In [1]: import numpy as np

In [2]: import numpy.linalg as la

In [3]: np.set_printoptions(precision=2, suppress=True, linewidth=160)

In [4]: feats = np.loadtxt("out10.csv", delimiter=",")

In [5]: feats
Out[5]: 
array([[ 1.3 , -1.3 , -0.7 , -0.5 ],
       [ 1.68, -1.7 ,  0.2 , -0.3 ],
       [-0.13,  0.1 , -0.8 ,  0.6 ],
       [ 0.56, -0.6 , -0.3 ,  0.4 ],
       [-0.7 ,  0.7 , -0.6 ,  1.7 ],
       [-0.51,  0.5 , -1.9 ,  1.3 ],
       [ 0.09, -0.1 , -1.  ,  0.2 ],
       [ 0.83, -0.8 , -1.9 ,  0.2 ],
       [ 0.21, -0.2 , -1.1 ,  0.5 ],
       [-0.6 ,  0.6 , -0.4 ,  1.3 ],
       [ 0.03,  0.  , -0.9 , -1.5 ],
       [ 0.79, -0.8 , -0.3 , -2.2 ],
       [-0.49,  0.5 ,  1.7 , -0.5 ],
       [-1.67,  1.7 ,  0.1 , -0.3 ],
       [ 1.61, -1.6 ,  1.1 , -1.2 ],
       [-0.09,  0.1 ,  0.8 ,  0.3 ],
       [-1.39,  1.4 ,  0.3 , -0.6 ],
       [ 2.09, -2.1 ,  0.8 ,  1.1 ],
       [ 0.95, -0.9 ,  0.  , -0.9 ],
       [ 1.48, -1.5 ,  1.6 , -1.1 ],
       [ 0.38, -0.4 ,  0.  ,  0.8 ],
       [ 0.68, -0.7 , -1.  ,  0.8 ],
       [ 0.58, -0.6 ,  0.3 ,  0.1 ]])

In [6]: d = la.norm(feats[:, None] - feats[None], axis=-1)

In [7]: np.flatnonzero(d[10] < d.mean() / 2)
Out[7]: array([10])

In [8]: la.matrix_rank(d ** 2)
Out[8]: np.int64(6)

In [9]: np.unravel_index(d.round(6).argmax(), d.shape)
Out[9]: (np.int64(13), np.int64(17))

In [10]: hat = feats @ la.solve(feats.T @ feats, feats.T)

In [11]: round(np.trace(hat), 2)
Out[11]: np.float64(4.0)

In [12]: np.allclose(hat @ hat, hat)
Out[12]: True

In [13]: np.round(la.eigvalsh(hat), 2) + 0
Out[13]: array([0., 0., 0., 0., 0., 0., 0., 0., 0., 0., 0., 0., 0., 0., 0., 0., 0., 0., 0., 1., 1., 1., 1.])

In [14]: round(np.log10(la.cond(feats)))
Out[14]: 2

In [15]: np.round(np.abs(la.svd(feats)[2][-1]), 2) + 0
Out[15]: array([0.71, 0.7 , 0.  , 0.01])

In [16]: round(la.norm(feats, 2) / la.norm(feats), 2)
Out[16]: np.float64(0.74)

In [17]: Ac = feats - feats.mean(axis=0)

In [18]: left, sv, VT = la.svd(Ac, full_matrices=False)

In [19]: np.round(Ac.mean(axis=0), 2) + 0
Out[19]: array([0., 0., 0., 0.])

In [20]: (np.sign(left[:, 0]) == np.sign(left[0, 0])).astype(int)
Out[20]: array([1, 1, 0, 1, 0, 0, 0, 1, 0, 0, 0, 1, 0, 0, 1, 0, 0, 1, 1, 1, 0, 0, 1])

In [21]: la.matrix_rank(Ac)
Out[21]: np.int64(4)

In [22]: Q, _ = la.qr(np.array([[0.6, -1.3, 0.4, -0.1, -0.8],
    ...:     [0.7, -0.7, -0.7, 0.4, 0.8],
    ...:     [-0.7, 0.1, -0.6, 0.4, 0.0],
    ...:     [0.4, -0.7, 0.6, -0.2, 0.5],
    ...:     [-0.6, -1.6, -0.9, 0.0, 1.4]]))

In [23]: V, _ = la.qr(np.array([[0.1, 0.4, 2.1], [1.0, -0.5, -1.3], [2.5, 0.5, -0.9]]))

In [24]: sv = 3 * 0.5 ** np.arange(3)

In [25]: arr = Q[:, :3] * sv @ V[:3]

In [26]: arr
Out[26]: 
array([[ 0.54, -0.16,  1.42],
       [-0.39, -0.37,  1.59],
       [-0.14,  0.91, -1.24],
       [ 0.49, -0.25,  0.85],
       [ 0.32,  1.68, -0.55]])

In [27]: B = np.array([[2, -2], [0, 2]])

In [28]: C = np.kron(B, arr)

In [29]: C.shape
Out[29]: (10, 6)

In [30]: round(la.norm(C, 2), 2), round(la.norm(B, 2) * la.norm(arr, 2), 2)
Out[30]: (np.float64(9.71), np.float64(9.71))

In [31]: la.matrix_rank(C)
Out[31]: np.int64(6)

In [32]: B = np.c_[arr[:, :2] @ np.array([[3, 1], [3, 2]]), np.array([1, 5, 0, 4, 5])]

In [33]: B
Out[33]: 
array([[ 1.13,  0.21,  1.  ],
       [-2.27, -1.12,  5.  ],
       [ 2.3 ,  1.68,  0.  ],
       [ 0.71, -0.02,  4.  ],
       [ 6.01,  3.68,  5.  ]])

In [34]: la.matrix_rank(np.c_[arr, B])
Out[34]: np.int64(4)

In [35]: np.round(la.norm(B - arr @ la.lstsq(arr, B)[0], axis=0), 2) + 0
Out[35]: array([0.  , 0.  , 3.77])

In [36]: Q = B.astype(float).copy()

In [37]: for j in range(3):
    ...:     Q[:, j] -= Q[:, :j] @ (Q[:, :j].T @ Q[:, j])
    ...:     Q[:, j] /= la.norm(Q[:, j])
    ...: 

In [38]: Q.round(2) + 0
Out[38]: 
array([[ 0.16, -0.61,  0.  ],
       [-0.33,  0.31,  0.84],
       [ 0.33,  0.41, -0.1 ],
       [ 0.1 , -0.59,  0.43],
       [ 0.86,  0.14,  0.31]])

In [39]: np.round(Q.T @ Q, 2) + 0
Out[39]: 
array([[1., 0., 0.],
       [0., 1., 0.],
       [0., 0., 1.]])

In [40]: X = np.loadtxt("m.csv", delimiter=",")

In [41]: X
Out[41]: 
array([[9., 0., 3., 9.],
       [0., 0., 0., 0.],
       [3., 0., 1., 3.],
       [9., 0., 3., 9.]])

In [42]: round(float(la.norm(X[0], 1)), 2), round(float(la.norm(X[0], np.inf)), 2)
Out[42]: (21.0, 9.0)

In [43]: la.norm(X, axis=0)
Out[43]: array([13.08,  0.  ,  4.36, 13.08])

In [44]: round(float(la.norm(X) ** 2 / la.norm(X, 2) ** 2), 2)
Out[44]: 1.0

In [45]: np.round(la.norm(X, 2), 2)
Out[45]: np.float64(19.0)

In [46]: u = np.array([0, 2, 1, 3, 2])

In [47]: J = 4 * np.eye(5) + np.outer(u, u)

In [48]: J
Out[48]: 
array([[ 4.,  0.,  0.,  0.,  0.],
       [ 0.,  8.,  2.,  6.,  4.],
       [ 0.,  2.,  5.,  3.,  2.],
       [ 0.,  6.,  3., 13.,  6.],
       [ 0.,  4.,  2.,  6.,  8.]])

In [49]: evals, V = la.eigh(J)

In [50]: x0 = np.array([-2, 1, 0, 3, -2])

In [51]: round(float(x0 @ J @ x0 / (x0 @ x0)), 2), round(float(evals[0]), 2), round(float(evals[-1]), 2)
Out[51]: (6.72, 4.0, 22.0)

In [52]: np.abs(J).sum(axis=1).max(), np.round(np.abs(evals).max(), 2)
Out[52]: (np.float64(28.0), np.float64(22.0))

In [53]: V * np.sqrt(evals) @ V.T
Out[53]: 
array([[2.  , 0.  , 0.  , 0.  , 0.  ],
       [0.  , 2.6 , 0.3 , 0.9 , 0.6 ],
       [0.  , 0.3 , 2.15, 0.45, 0.3 ],
       [0.  , 0.9 , 0.45, 3.35, 0.9 ],
       [0.  , 0.6 , 0.3 , 0.9 , 2.6 ]])

In [54]: (la.matrix_power((J != 0) + (J.T != 0) + np.eye(5), 5) > 0).astype(int)
Out[54]: 
array([[1, 0, 0, 0, 0],
       [0, 1, 1, 1, 1],
       [0, 1, 1, 1, 1],
       [0, 1, 1, 1, 1],
       [0, 1, 1, 1, 1]])

In [55]: J @ J
Out[55]: 
array([[ 16.,   0.,   0.,   0.,   0.],
       [  0., 120.,  52., 156., 104.],
       [  0.,  52.,  42.,  78.,  52.],
       [  0., 156.,  78., 250., 156.],
       [  0., 104.,  52., 156., 120.]])

In [56]: np.flatnonzero(la.matrix_power((J != 0) + (J.T != 0) + np.eye(5), 5)[1])
Out[56]: array([1, 2, 3, 4])

In [57]: M = np.loadtxt("dump.csv", delimiter=",")

In [58]: M
Out[58]: 
array([[-0.83,  0.02,  0.56],
       [-0.25, -0.91, -0.34],
       [ 0.5 , -0.42,  0.76]])

In [59]: B = np.array([[2, 2, 2], [1, 1, -1]])

In [60]: C = np.kron(B, M)

In [61]: C
Out[61]: 
array([[-1.66,  0.04,  1.11, -1.66,  0.04,  1.11, -1.66,  0.04,  1.11],
       [-0.5 , -1.82, -0.68, -0.5 , -1.82, -0.68, -0.5 , -1.82, -0.68],
       [ 1.  , -0.84,  1.52,  1.  , -0.84,  1.52,  1.  , -0.84,  1.52],
       [-0.83,  0.02,  0.56, -0.83,  0.02,  0.56,  0.83, -0.02, -0.56],
       [-0.25, -0.91, -0.34, -0.25, -0.91, -0.34,  0.25,  0.91,  0.34],
       [ 0.5 , -0.42,  0.76,  0.5 , -0.42,  0.76, -0.5 ,  0.42, -0.76]])
